% python3 -q
>>> import numpy as np
>>> np.set_printoptions(precision=2, suppress=True, linewidth=140)
>>> def rnd(a):
...     return np.round(a, 2) + 0
... 
>>> m1 = np.load("block17.npy")
>>> m1
array([[ 2.2,  0.4,  1.3, -1.3,  1. ,  1. ,  1.2,  0.2, -0.9, -0.1, -0.9,  0.6,  1.3, -0.2],
       [-1.7, -0.9,  1. ,  0.8,  2.1,  0.2,  0.3,  0.3,  0.8,  1.3,  1.8,  0.1,  0.2, -0.1],
       [ 0. ,  1. ,  0.4,  0.6, -2.4,  0.1, -0.5, -0.7,  0.5,  1.4, -0.6, -0.7, -0.7, -0.3],
       [-1.2,  1.1,  0.4, -1. ,  0.4,  0.9,  1. , -0.9, -0.2,  0.8,  0.3, -1.9,  0.5,  0.9],
       [-1. , -1.6, -0.8, -1. ,  0.2,  2.6,  0.7,  1.1, -1.9, -0.8,  0.3,  0.7, -0.6, -0.3],
       [ 1.3, -1.2,  1.3,  2.7,  0.2, -1. ,  0.9,  0.7, -0.8, -0.5, -0.5,  1.5, -0.6, -1.6]])
>>> M2 = m1 / np.linalg.norm(m1, axis=1, keepdims=True)
>>> G = M2 @ M2.T
>>> np.argwhere(np.triu(np.abs(G) > 0.95, 1))
array([], shape=(0, 2), dtype=int64)
>>> rnd(np.linalg.norm(M2, axis=1))
array([1., 1., 1., 1., 1., 1.])
>>> (np.abs(G) > 0.9).astype(int)
array([[1, 0, 0, 0, 0, 0],
       [0, 1, 0, 0, 0, 0],
       [0, 0, 1, 0, 0, 0],
       [0, 0, 0, 1, 0, 0],
       [0, 0, 0, 0, 1, 0],
       [0, 0, 0, 0, 0, 1]])
>>> rnd(np.degrees(np.arccos(np.clip(G[1, 2], -1, 1))))
np.float64(109.21)
>>> m1.reshape(2, -1)
array([[ 2.2,  0.4,  1.3, -1.3,  1. ,  1. ,  1.2,  0.2, -0.9, -0.1, -0.9,  0.6,  1.3, -0.2, -1.7, -0.9,  1. ,  0.8,  2.1,  0.2,  0.3,
         0.3,  0.8,  1.3,  1.8,  0.1,  0.2, -0.1,  0. ,  1. ,  0.4,  0.6, -2.4,  0.1, -0.5, -0.7,  0.5,  1.4, -0.6, -0.7, -0.7, -0.3],
       [-1.2,  1.1,  0.4, -1. ,  0.4,  0.9,  1. , -0.9, -0.2,  0.8,  0.3, -1.9,  0.5,  0.9, -1. , -1.6, -0.8, -1. ,  0.2,  2.6,  0.7,
         1.1, -1.9, -0.8,  0.3,  0.7, -0.6, -0.3,  1.3, -1.2,  1.3,  2.7,  0.2, -1. ,  0.9,  0.7, -0.8, -0.5, -0.5,  1.5, -0.6, -1.6]])
>>> m1.ravel(order="F")
array([ 2.2, -1.7,  0. , -1.2, -1. ,  1.3,  0.4, -0.9,  1. ,  1.1, -1.6, -1.2,  1.3,  1. ,  0.4,  0.4, -0.8,  1.3, -1.3,  0.8,  0.6, -1. ,
       -1. ,  2.7,  1. ,  2.1, -2.4,  0.4,  0.2,  0.2,  1. ,  0.2,  0.1,  0.9,  2.6, -1. ,  1.2,  0.3, -0.5,  1. ,  0.7,  0.9,  0.2,  0.3,
       -0.7, -0.9,  1.1,  0.7, -0.9,  0.8,  0.5, -0.2, -1.9, -0.8, -0.1,  1.3,  1.4,  0.8, -0.8, -0.5, -0.9,  1.8, -0.6,  0.3,  0.3, -0.5,
        0.6,  0.1, -0.7, -1.9,  0.7,  1.5,  1.3,  0.2, -0.7,  0.5, -0.6, -0.6, -0.2, -0.1, -0.3,  0.9, -0.3, -1.6])
>>> blk = m1.reshape(6, 2, -1)
>>> blk[:, 0]
array([[ 2.2,  0.4,  1.3, -1.3,  1. ,  1. ,  1.2],
       [-1.7, -0.9,  1. ,  0.8,  2.1,  0.2,  0.3],
       [ 0. ,  1. ,  0.4,  0.6, -2.4,  0.1, -0.5],
       [-1.2,  1.1,  0.4, -1. ,  0.4,  0.9,  1. ],
       [-1. , -1.6, -0.8, -1. ,  0.2,  2.6,  0.7],
       [ 1.3, -1.2,  1.3,  2.7,  0.2, -1. ,  0.9]])
>>> def softmax(z):
...     e = np.exp(z - z.max(axis=-1, keepdims=True))
...     return e / e.sum(axis=-1, keepdims=True)
... 
>>> rnd(softmax(10 * m1[2]))
array([0.  , 0.02, 0.  , 0.  , 0.  , 0.  , 0.  , 0.  , 0.  , 0.98, 0.  , 0.  , 0.  , 0.  ])
>>> rnd(softmax(m1).sum(axis=1))
array([1., 1., 1., 1., 1., 1.])
>>> rnd(softmax(m1[2]))
array([0.06, 0.16, 0.09, 0.11, 0.01, 0.06, 0.04, 0.03, 0.1 , 0.23, 0.03, 0.03, 0.03, 0.04])
>>> att = m1 @ m1.T / np.sqrt(14)
>>> softmax(att).round(6).argmax(axis=1)
array([0, 1, 2, 3, 4, 5])
>>> rnd(softmax(att + np.triu(np.full(att.shape, -np.inf), 1)))
array([[1.  , 0.  , 0.  , 0.  , 0.  , 0.  ],
       [0.01, 0.99, 0.  , 0.  , 0.  , 0.  ],
       [0.01, 0.01, 0.97, 0.  , 0.  , 0.  ],
       [0.04, 0.07, 0.05, 0.83, 0.  , 0.  ],
       [0.01, 0.01, 0.  , 0.01, 0.97, 0.  ],
       [0.01, 0.01, 0.  , 0.  , 0.  , 0.98]])
